% python3 -q
>>> import numpy as np
>>> np.set_printoptions(precision=2, suppress=True, linewidth=200)
>>> rd = lambda a: np.round(a, 2) + 0
>>> feats = np.load("layer0.npy")
>>> feats
array([[-3, -3,  3, -1, -2, -1,  3,  2, -1],
       [-3, -3, -3,  3, -1, -2, -1,  3,  2],
       [ 3, -3, -3, -3,  3, -1, -2, -1,  3],
       [-1,  3, -3, -3, -3,  3, -1, -2, -1],
       [-2, -1,  3, -3, -3, -3,  3, -1, -2],
       [-1, -2, -1,  3, -3, -3, -3,  3, -1],
       [ 3, -1, -2, -1,  3, -3, -3, -3,  3],
       [ 2,  3, -1, -2, -1,  3, -3, -3, -3],
       [-1,  2,  3, -1, -2, -1,  3, -3, -3]])
>>> # symmetric
>>> vals, evecs = np.linalg.eigh(feats)
>>> vec = np.array([5, 4, 0, 3, 0, 0, 4, 5, 5])
>>> rd(np.linalg.eigvalsh(feats[1:, 1:]))
array([-12.66, -10.28,  -6.25,  -4.32,  -1.11,  -0.15,   2.64,   8.13])
>>> Uu, s, VT = np.linalg.svd(feats, full_matrices=False)
>>> rd(np.sqrt((s ** 2).sum())), rd(np.linalg.norm(feats))
(np.float64(21.98), np.float64(21.98))
>>> print(rd(s))
[13.24 12.36  8.54  6.33  5.22  3.49  1.24  0.91  0.28]
>>> (s > 1e-8).sum()
np.int64(9)
>>> rd(np.cumsum(s ** 2) / np.sum(s ** 2))
array([0.36, 0.68, 0.83, 0.91, 0.97, 0.99, 1.  , 1.  , 1.  ])
>>> Uu.shape, s.shape, VT.shape
((9, 9), (9,), (9, 9))
>>> q, Rm = np.linalg.qr(feats)
>>> print(rd(np.abs(np.diag(Rm))))
[6.86 7.24 6.94 6.5  3.74 4.15 1.47 1.5  0.66]
>>> rng = np.random.default_rng(39)
>>> labels = rng.permutation(9)
>>> labels
array([2, 0, 4, 1, 6, 3, 7, 5, 8])
>>> B = feats[labels][:, labels]
>>> np.trace(B)
np.int64(-27)
>>> np.allclose(B, feats)
False
>>> np.diag(B)
array([-3, -3, -3, -3, -3, -3, -3, -3, -3])
>>> B
array([[-3,  3,  3, -3, -2, -3, -1, -1,  3],
       [ 3, -3, -2, -3,  3, -1,  2, -1, -1],
       [ 3, -2, -3, -1,  3, -3, -1, -3, -2],
       [-3, -3, -1, -3, -1,  3,  3, -2,  2],
       [-2,  3,  3, -1, -3, -1, -3, -3,  3],
       [-3, -1, -3,  3, -1, -3, -2,  3, -1],
       [-1,  2, -1,  3, -3, -2, -3,  3, -3],
       [-1, -1, -3, -2, -3,  3,  3, -3, -1],
       [ 3, -1, -2,  2,  3, -1, -3, -1, -3]])
>>> mat = np.loadtxt("data.csv", delimiter=",")
>>> mat
array([[ 2.,  5.,  1.,  3.,  4.,  2.,  3.,  4.,  1.,  0.,  2.],
       [ 6.,  6.,  5.,  5.,  4.,  2.,  1.,  2.,  0.,  2.,  1.],
       [ 0.,  0.,  2.,  1.,  3.,  2., -2.,  3., -1., -3., -2.],
       [ 0.,  0., -2.,  3., -2., -3.,  1.,  2.,  1.,  2.,  1.],
       [ 0.,  0.,  1.,  0., -2.,  0., -3.,  2., -3., -1.,  3.],
       [ 0.,  0.,  2., -3.,  1., -3., -1., -1., -2., -1.,  3.],
       [ 0.,  0.,  0.,  1., -2.,  3.,  3., -3.,  2., -1., -3.],
       [ 0.,  0.,  3., -1.,  1.,  2.,  0., -3., -2.,  0.,  3.],
       [ 0.,  0., -1., -3., -1.,  3., -2., -2.,  2.,  2.,  3.],
       [ 0.,  0., -3.,  2.,  2.,  2.,  1.,  2.,  1., -2.,  3.],
       [ 0.,  0.,  0.,  2., -3., -2., -1., -2.,  1., -2.,  2.]])
>>> T = np.stack([mat, 2 * mat, mat[::-1]])
>>> rd(np.linalg.norm(T, axis=(1, 2)))
array([24.45, 48.91, 24.45])
>>> print(np.linalg.matrix_rank(T))
[11 11 11]
>>> print(T.shape)
(3, 11, 11)
>>> (T @ mat.T).shape
(3, 11, 11)
>>> W0 = np.loadtxt("sample18.csv", delimiter=",")
>>> W0
array([[2., 3., 0., 0., 0., 0., 0., 0.],
       [3., 0., 3., 0., 0., 0., 0., 0.],
       [0., 3., 2., 3., 0., 0., 0., 0.],
       [0., 0., 3., 2., 3., 0., 0., 0.],
       [0., 0., 0., 3., 0., 3., 0., 0.],
       [0., 0., 0., 0., 3., 0., 3., 0.],
       [0., 0., 0., 0., 0., 3., 2., 3.],
       [0., 0., 0., 0., 0., 0., 3., 1.]])
>>> rd(np.linalg.eigvalsh(W0).min())
np.float64(-4.82)
>>> [round(float(np.linalg.det(W0[:i, :i])), 2) + 0 for i in range(1, 9)]
[2.0, -9.0, -36.0, 9.0, 324.0, -81.0, -3078.0, -2349.0]
>>> vals, evecs = np.linalg.eigh(W0)
>>> vec = np.array([-3, -2, 2, -3, -1, 3, 3, 3])
>>> rd(vec @ W0 @ vec / (vec @ vec)), rd(vals[0]), rd(vals[-1])
(np.float64(2.87), np.float64(-4.82), np.float64(6.86))
>>> labels = rng.permutation(8)
>>> labels
array([3, 1, 7, 2, 5, 0, 6, 4])
>>> B = W0[labels][:, labels]
>>> np.diag(B)
array([2., 0., 1., 2., 0., 2., 2., 0.])
>>> rd(np.sort(np.abs(np.linalg.eigvals(B))))
array([0.2 , 1.84, 2.2 , 3.62, 4.22, 4.82, 5.8 , 6.86])
